>>> import numpy as np
>>> from numpy import linalg as LA
>>> np.set_printoptions(suppress=True, linewidth=200)
>>> rnd = lambda a: np.round(a, 2) + 0
>>> F = np.loadtxt("case15.csv", delimiter=",")
>>> F
array([[ 1.  ,  0.05, -1.99],
       [ 1.02,  0.02, -1.94],
       [ 1.02, -0.02, -1.96],
       [ 0.99,  0.07, -2.04],
       [ 1.04, -0.02, -1.99],
       [ 1.05, -0.14, -1.87],
       [ 1.06, -0.05, -2.03],
       [ 1.  ,  0.09, -2.05],
       [-0.84,  0.04, -2.05],
       [-0.97,  0.05, -2.08],
       [-1.03,  0.09, -1.93],
       [-1.05, -0.01, -1.96],
       [-0.94,  0.04, -1.97],
       [-0.99,  0.  , -2.09],
       [-1.02,  0.02, -1.94],
       [-1.01,  0.04, -1.95],
       [-0.98, -2.07, -0.01],
       [-1.05, -2.01, -0.02],
       [-1.02, -1.93, -0.02],
       [-1.  , -1.95, -0.05],
       [-0.97, -2.06, -0.06],
       [-0.98, -2.08, -0.06],
       [-0.97, -1.92, -0.05],
       [-1.06, -2.02, -0.08]])
>>> D = LA.norm(F[:, None] - F[None], axis=-1)
>>> np.unravel_index(D.round(6).argmax(), D.shape)
(np.int64(7), np.int64(16))
>>> (D + 1e9 * np.eye(24)).round(6).argmin(axis=1)
array([ 3,  2,  4,  7,  2,  2,  4,  3, 12, 13, 15, 14, 15,  9, 15, 14, 21, 23, 19, 18, 21, 20, 19, 17])
>>> D.shape
(24, 24)
>>> out = np.array([[0, 1, 1, 1, 0],
...     [0, 0, 2, 0, 0],
...     [1, 1, 2, 0, 0],
...     [0, 2, 1, 0, 0],
...     [1, 1, 2, 1, 1]])
>>> M = np.triu(out)
>>> M
array([[0, 1, 1, 1, 0],
       [0, 0, 2, 0, 0],
       [0, 0, 2, 0, 0],
       [0, 0, 0, 0, 0],
       [0, 0, 0, 0, 1]])
>>> # triangular, det is the product of the diagonal
>>> np.allclose(M[:-1].T @ LA.lstsq(M[:-1].T, M[-1])[0], M[-1])
False
>>> rnd(np.trace(LA.pinv(M) @ M))
np.float64(3.0)
>>> rnd(M @ LA.pinv(M) @ M)
array([[0., 1., 1., 1., 0.],
       [0., 0., 2., 0., 0.],
       [0., 0., 2., 0., 0.],
       [0., 0., 0., 0., 0.],
       [0., 0., 0., 0., 1.]])
